% python3 -q
>>> import numpy as np
>>> np.set_printoptions(suppress=True, linewidth=140)
>>> m1 = np.load("block5.npy")
>>> print(m1)
[[2. 3. 3. 2. 2. 5. 5. 1. 0.]
 [2. 3. 2. 2. 1. 5. 3. 5. 0.]
 [2. 1. 1. 4. 3. 5. 3. 2. 0.]
 [2. 4. 1. 4. 3. 4. 0. 2. 0.]
 [4. 1. 2. 1. 1. 4. 1. 4. 0.]
 [4. 5. 1. 5. 0. 2. 5. 5. 0.]
 [0. 0. 5. 4. 4. 2. 2. 0. 0.]
 [1. 5. 1. 4. 2. 4. 2. 3. 0.]
 [0. 0. 0. 0. 0. 0. 0. 0. 4.]]
>>> x = np.array([8, -2, -4, -1, -3, -6, -6, 4, 9])
>>> h1 = np.maximum(m1 @ x, 0)
>>> m1.T @ h1
array([ 16.,   4.,   8.,   4.,   4.,  16.,   4.,  16., 144.])
>>> np.round(np.tanh(m1 @ x), 3)
array([-1.   , -1.   , -1.   , -1.   ,  0.999, -1.   , -1.   , -1.   ,  1.   ])
>>> h1
array([ 0.,  0.,  0.,  0.,  4.,  0.,  0.,  0., 36.])
>>> np.maximum(m1 @ (3 * x), 0)
array([  0.,   0.,   0.,   0.,  12.,   0.,   0.,   0., 108.])
>>> E = np.array([[-2, -2, -2, -2, -2, -2],
...     [-2, -4, -4, -4, -4, -4],
...     [-2, -4, -6, -6, -6, -6],
...     [-2, -4, -6, -8, -8, -8],
...     [-2, -4, -6, -8, -10, -10],
...     [-2, -4, -6, -8, -10, -12]])
>>> rng = np.random.default_rng(554267)
>>> labels = rng.permutation(6)
>>> labels
array([2, 1, 3, 5, 4, 0])
>>> A2 = E[labels][:, labels]
>>> np.allclose(A2, E)
False
>>> A2
array([[ -6,  -4,  -6,  -6,  -6,  -2],
       [ -4,  -4,  -4,  -4,  -4,  -2],
       [ -6,  -4,  -8,  -8,  -8,  -2],
       [ -6,  -4,  -8, -12, -10,  -2],
       [ -6,  -4,  -8, -10, -10,  -2],
       [ -2,  -2,  -2,  -2,  -2,  -2]])
